% ipython --no-banner

In [1]: import numpy as np

In [2]: np.set_printoptions(precision=2, suppress=True, linewidth=100, legacy="1.25")

In [3]: E = np.load("block14.npy")

In [4]: print(E)
[[-1.02  0.93 -1.07  0.04 -3.67]
 [-1.06 -2.   -2.92 -0.22 -1.55]
 [-1.78 -1.93 -1.92  0.98  0.83]
 [-0.6   1.05 -5.71  0.24 -1.64]
 [-1.85 -4.55 -3.15  0.4  -3.42]
 [ 2.32  1.73 -1.66  2.88 -0.58]
 [ 4.27  1.79 -1.18  1.2   3.91]
 [-0.51  0.3  -0.05  2.04 -1.59]
 [-1.61  2.54  1.45 -0.5  -0.66]
 [ 3.42 -3.3  -3.82 -2.93  0.68]
 [-1.01  0.07  0.17 -3.18  0.46]
 [ 1.15 -0.11  0.62  6.49 -0.67]
 [-2.06  0.74 -2.45 -1.78  5.37]
 [ 2.23  2.31 -1.62  3.   -1.94]
 [ 0.47  0.75  0.33  0.94 -3.55]
 [ 1.99  0.12  0.24 -0.27 -3.  ]
 [ 0.72  3.03  2.77 -1.03  0.85]
 [-1.34  0.21  3.   -5.89 -0.69]
 [-0.32 -2.33 -1.73 -0.82 -0.01]
 [-0.04 -0.97  1.06  5.55  0.06]
 [-3.1   1.55 -1.91 -0.66  0.47]
 [ 3.4   0.23 -0.82 -1.89  1.51]
 [-1.78 -5.13 -1.66 -4.1  -2.5 ]
 [-0.89 -0.38 -3.19  4.76  1.94]]

In [5]: x = np.array([2, 2, 2, 0, 0])

In [6]: rhs = E @ x

In [7]: beta, lr = np.zeros(5), 1 / np.linalg.norm(E, 2) ** 2

In [8]: for i in range(6):
   ...:     beta -= lr * E.T @ (E @ beta - rhs)
   ...:     if i % 2 == 0: print(i, round(np.linalg.norm(E @ beta - rhs), 2))
   ...: 
0 12.75
2 3.85
4 1.55

In [9]: print(beta)
[1.91 1.98 2.02 0.03 0.05]

In [10]: print(round(float(np.linalg.cond(E)), 2))
1.94
